$ python3 -q
>>> import numpy as np
>>> np.set_printoptions(precision=2, suppress=True, linewidth=120, legacy="1.25")
>>> def rnd(a):
...     return np.round(a, 2) + 0
... 
>>> m1 = np.load("data.npy")
>>> m1
array([[-0.42, -0.52, -0.13],
       [-0.02, -0.01,  0.  ],
       [-0.41, -0.5 , -0.13],
       [ 0.35,  0.52,  0.1 ],
       [ 1.19,  1.44,  0.32],
       [ 0.82,  0.99,  0.18],
       [ 1.24,  1.53,  0.3 ],
       [ 0.4 ,  0.5 ,  0.13],
       [-0.77, -1.01, -0.16],
       [ 0.36,  0.47,  0.09],
       [-0.78, -1.01, -0.23],
       [ 1.19,  1.46,  0.29],
       [-1.23, -1.49, -0.3 ]])
>>> dist = np.linalg.norm(m1[:, None] - m1[None], axis=-1)
>>> rnd(dist[:5, :5])
array([[0.  , 0.66, 0.02, 1.31, 2.58],
       [0.66, 0.  , 0.64, 0.65, 1.92],
       [0.02, 0.64, 0.  , 1.29, 2.55],
       [1.31, 0.65, 1.29, 0.  , 1.27],
       [2.58, 1.92, 2.55, 1.27, 0.  ]])
>>> dist[0].round(6).argsort(kind="stable")[:4]
array([ 0,  2,  8, 10])
>>> np.linalg.matrix_rank(dist ** 2)
5
>>> dist.mean(axis=1).argmax()
12
>>> (dist + 1e9 * np.eye(13)).round(6).argmin(axis=1)
array([ 2,  9,  0,  9, 11,  4, 11,  3, 10,  3,  8,  4, 10])
>>> Ac = (m1 - m1.mean(axis=0)) / m1.std(axis=0)
>>> np.argwhere(np.abs(Ac) > 2)
array([], shape=(0, 2), dtype=int64)
>>> b = np.linalg.lstsq(np.delete(Ac, 2, axis=1), Ac[:, 2])[0]
>>> np.abs(b).argmax()
0
>>> x = np.array([2, 3, -5])
>>> h = np.maximum(m1 @ x, 0)
>>> m1 * (h > 1e-9)[:, None]
array([[-0.  , -0.  , -0.  ],
       [-0.  , -0.  ,  0.  ],
       [-0.  , -0.  , -0.  ],
       [ 0.35,  0.52,  0.1 ],
       [ 1.19,  1.44,  0.32],
       [ 0.82,  0.99,  0.18],
       [ 1.24,  1.53,  0.3 ],
       [ 0.4 ,  0.5 ,  0.13],
       [-0.  , -0.  , -0.  ],
       [ 0.36,  0.47,  0.09],
       [-0.  , -0.  , -0.  ],
       [ 1.19,  1.46,  0.29],
       [-0.  , -0.  , -0.  ]])
>>> rnd(m1.T @ h)
array([24.22, 29.82,  6.05])
>>> rnd(np.maximum(m1 @ (3 * x), 0))
array([ 0.  ,  0.  ,  0.  ,  5.28, 15.3 , 11.13, 16.71,  4.95,  0.  ,  5.04,  0.  , 15.93,  0.  ])
>>> np.argsort(-np.linalg.norm(m1, axis=0).round(6), kind="stable")[:3]
array([1, 0, 2])
>>> rnd(np.abs(np.linalg.svd(m1)[2][-1]))
array([0.48, 0.21, 0.85])
>>> rnd(np.linalg.norm(m1, 2) / np.linalg.norm(m1))
1.0
>>> np.linalg.cond(m1) > 100
False
>>> F = np.loadtxt("a.csv", delimiter=",")
>>> F
array([[0., 0., 0.],
       [0., 0., 1.],
       [1., 1., 0.],
       [0., 0., 1.],
       [0., 0., 0.],
       [0., 0., 0.],
       [1., 1., 0.],
       [1., 1., 0.],
       [0., 0., 1.],
       [0., 0., 0.],
       [1., 1., 0.],
       [0., 0., 0.],
       [0., 0., 0.],
       [0., 0., 0.],
       [0., 0., 0.],
       [0., 0., 0.],
       [1., 1., 0.],
       [0., 0., 0.],
       [0., 0., 0.]])
>>> [round(float(x), 2) for x in np.linalg.svd(F, compute_uv=False)[:3]]
[3.16, 1.73, 0.0]
>>> np.linalg.cond(F) > 100
True
>>> rnd(np.linalg.norm(F) ** 2 / np.linalg.norm(F, 2) ** 2)
1.3
>>> rnd(np.linalg.norm(F, 2))
3.16
>>> np.abs(np.diag(np.linalg.qr(F)[1])) > 1e-9
array([ True, False,  True])
>>> rnd(F @ np.linalg.pinv(F) @ F)
array([[0., 0., 0.],
       [0., 0., 1.],
       [1., 1., 0.],
       [0., 0., 1.],
       [0., 0., 0.],
       [0., 0., 0.],
       [1., 1., 0.],
       [1., 1., 0.],
       [0., 0., 1.],
       [0., 0., 0.],
       [1., 1., 0.],
       [0., 0., 0.],
       [0., 0., 0.],
       [0., 0., 0.],
       [0., 0., 0.],
       [0., 0., 0.],
       [1., 1., 0.],
       [0., 0., 0.],
       [0., 0., 0.]])
>>> lab = F[:, 0] > np.median(F[:, 0])
>>> u = F[lab].mean(axis=0) - F[~lab].mean(axis=0)
>>> lab.astype(int)
array([0, 0, 1, 0, 0, 0, 1, 1, 0, 0, 1, 0, 0, 0, 0, 0, 1, 0, 0])
>>> (((F - F.mean(axis=0)) @ u > 0) == lab).mean()
1.0
>>> E = np.loadtxt("x.csv", delimiter=",")
>>> rnd(E)
array([[1.  , 0.  , 0.  ],
       [0.5 , 0.5 , 0.  ],
       [0.33, 0.33, 0.33]])
>>> x = np.array([-1, 1, 0])
>>> rhs = E @ x
>>> rhs
array([-1.,  0.,  0.])
>>> rnd(np.linalg.solve(E, rhs))
array([-1.,  1.,  0.])
>>> rnd(np.linalg.solve(E, rhs + E[:, 0]))
array([0., 1., 0.])
>>> rnd(np.linalg.solve(E.T, E[2]))
array([0., 0., 1.])
>>> rnd(np.linalg.matrix_power(E, 100))
array([[1., 0., 0.],
       [1., 0., 0.],
       [1., 0., 0.]])
>>> E.sum(axis=1)
array([1., 1., 1.])
>>> pr = np.eye(3)[1]
>>> for _ in range(5):
...     pr = pr @ E
...     print(pr.round(2))
... 
[0.5 0.5 0. ]
[0.75 0.25 0.  ]
[0.88 0.12 0.  ]
[0.94 0.06 0.  ]
[0.97 0.03 0.  ]
>>> u = np.array([0, 3, 1])
>>> M2 = E + np.outer(u, np.eye(3)[1])
>>> np.linalg.matrix_rank(M2 - E)
1
>>> mat = np.load("m.npy")
>>> mat
array([[0, 0, 1, 1],
       [0, 0, 1, 0],
       [1, 1, 0, 0],
       [1, 0, 0, 0]])
>>> proj = np.triu(np.array([[0, 2, 1, 2], [1, 2, 4, 5], [0, 2, 2, 1], [3, 2, 2, 1]]), 1) + np.eye(4)
>>> M2 = proj @ mat @ np.linalg.inv(proj)
>>> np.trace(M2), np.trace(mat)
(0.0, 0)
>>> np.linalg.matrix_rank(M2)
4
>>> proj @ mat - mat @ proj
array([[ 3.,  1.,  2., -1.],
       [ 9.,  4.,  0., -1.],
       [ 1., -2., -5., -7.],
       [ 0., -2., -1., -2.]])
>>> rnd(np.linalg.det(M2))
1.0
>>> M = np.array([[2, 5], [2, 3], [5, 4]])
>>> M[:, 1] = -3 * M[:, 0]
>>> M
array([[  2,  -6],
       [  2,  -6],
       [  5, -15]])
>>> rnd(np.linalg.norm(M, 2) / np.linalg.norm(M))
1.0
>>> rank = np.linalg.matrix_rank(M)
>>> rank
1
>>> null = np.linalg.svd(M)[2][rank:].T
>>> np.allclose(M @ null, 0)
True
>>> [int(np.linalg.matrix_rank(M[:, :j + 1])) for j in range(2)]
[1, 1]
>>> rnd(null[:, 0] / null[np.abs(null[:, 0]).round(6).argmax(), 0])
array([1.  , 0.33])
>>> Uu, s, Vt = np.linalg.svd(M)
>>> evecs = Vt[:(s > 1e-8).sum()]
>>> rng = np.random.default_rng(407391)
>>> x = M[2] + -1 * M[0] + rng.integers(2) * np.eye(2)[1]
>>> x
array([ 3., -9.])
>>> rnd(np.linalg.norm(x - evecs.T @ evecs @ x))
0.0
>>> rnd(M @ np.linalg.pinv(M) @ M)
array([[  2.,  -6.],
       [  2.,  -6.],
       [  5., -15.]])
>>> np.linalg.lstsq(M[:-1].T, M[-1])[2]
1
>>> np.abs(np.diag(np.linalg.qr(M)[1])) > 1e-9
array([ True, False])
>>> np.allclose(M[:-1].T @ np.linalg.lstsq(M[:-1].T, M[-1])[0], M[-1])
True
>>> X = np.load("layer17.npy")
>>> X
array([[-1.3 ,  0.4 ,  0.4 ],
       [-1.29,  0.32,  0.37],
       [-0.1 ,  1.3 , -0.7 ]])
>>> M2 = X / np.sqrt((X ** 2).mean(axis=1, keepdims=True))
>>> np.linalg.matrix_rank(X - X.mean(axis=1, keepdims=True))
2
>>> np.linalg.matrix_rank(M2) == np.linalg.matrix_rank(X)
True
>>> u = np.array([-1, -3, 3])
>>> rnd(np.correlate(X[1], X[0], "full"))
array([-0.52, -0.39,  1.95, -0.27, -0.48])
>>> rnd(np.cross(X[1, :3], X[0, :3]))
array([-0.02,  0.04, -0.1 ])
>>> th = np.radians(36)
>>> Rm = np.eye(3)
>>> Rm[1, 1] = Rm[2, 2] = np.cos(th)
>>> Rm[1, 2], Rm[2, 1] = -np.sin(th), np.sin(th)
>>> rnd(Rm)
array([[ 1.  ,  0.  ,  0.  ],
       [ 0.  ,  0.81, -0.59],
       [ 0.  ,  0.59,  0.81]])
>>> M2 = X @ Rm.T
>>> rnd(np.abs(M2 - X).max(axis=0))
array([0.  , 0.31, 0.9 ])
>>> np.allclose(np.linalg.norm(X, axis=1), np.linalg.norm(M2, axis=1))
True
>>> rnd(np.linalg.svd(X, compute_uv=False)), rnd(np.linalg.svd(M2, compute_uv=False))
(array([2.01, 1.44, 0.04]), array([2.01, 1.44, 0.04]))
>>> u = np.array([-3, 3, 2])
>>> g = np.array([0, -5, 2, 2])
>>> J = u[:, None] + g[None, :]
>>> J
array([[-3, -8, -1, -1],
       [ 3, -2,  5,  5],
       [ 2, -3,  4,  4]])
>>> u = np.array([-2, -3, -1])
>>> np.polyval(u, J[0])
array([ -10, -105,    0,    0])
>>> np.array([np.convolve(row, u, "same") for row in J])
array([[ 25,  29,  13,   4],
       [ -5,  -7, -23, -20],
       [  0,  -1, -17, -16]])
>>> Uu, s, Vt = np.linalg.svd(J)
>>> rnd(s)
array([10.36,  8.7 ,  0.  ])
>>> M2 = Uu[:, :2] @ np.diag(s[:2]) @ Vt[:2]
>>> rnd(np.linalg.norm(J - M2, 2)), rnd(s[2])
(0.0, 0.0)
>>> np.linalg.matrix_rank(J, rtol=0.05)
2
>>> np.linalg.matrix_rank(M2)
2
>>> rnd(np.linalg.norm(J - M2) / np.linalg.norm(J))
0.0
>>> data = np.load("block6.npy")
>>> data
array([[ 0.7, -1. , -0.7],
       [-3. ,  0. , -2.4],
       [-1.4,  0.1, -0.8],
       [ 0.4, -0.6,  0.1],
       [ 0.5,  1.7, -0.7],
       [ 1.4,  0.9,  1.4],
       [ 1.8,  0.1, -0.5],
       [ 1.1, -1.6, -0.6],
       [-0.3,  0.1,  1.6],
       [-0.9,  0.3, -0.5],
       [-1.3, -0.6,  0.5],
       [-0.8, -0.3,  1.2],
       [ 0.1,  0.4,  1.3],
       [ 0.5, -0.7, -1. ],
       [ 0.5, -0.5, -0.3],
       [ 0.5,  1.6, -0.7],
       [-0.3,  0.1,  0.5],
       [ 0.3, -1.5,  1.4],
       [-0.7,  0. ,  1. ],
       [-1.4,  0.2,  0.2]])
>>> dist = np.linalg.norm(data[:, None] - data[None], axis=-1)
>>> rnd(dist[:5, :5])
array([[0.  , 4.19, 2.37, 0.94, 2.71],
       [4.19, 0.  , 2.26, 4.26, 4.25],
       [2.37, 2.26, 0.  , 2.13, 2.49],
       [0.94, 4.26, 2.13, 0.  , 2.44],
       [2.71, 4.25, 2.49, 2.44, 0.  ]])
>>> np.linalg.matrix_rank(dist ** 2)
5
>>> np.flatnonzero(dist[10] < dist.mean() / 2)
array([10, 11, 18, 19])
>>> dist.shape
(20, 20)
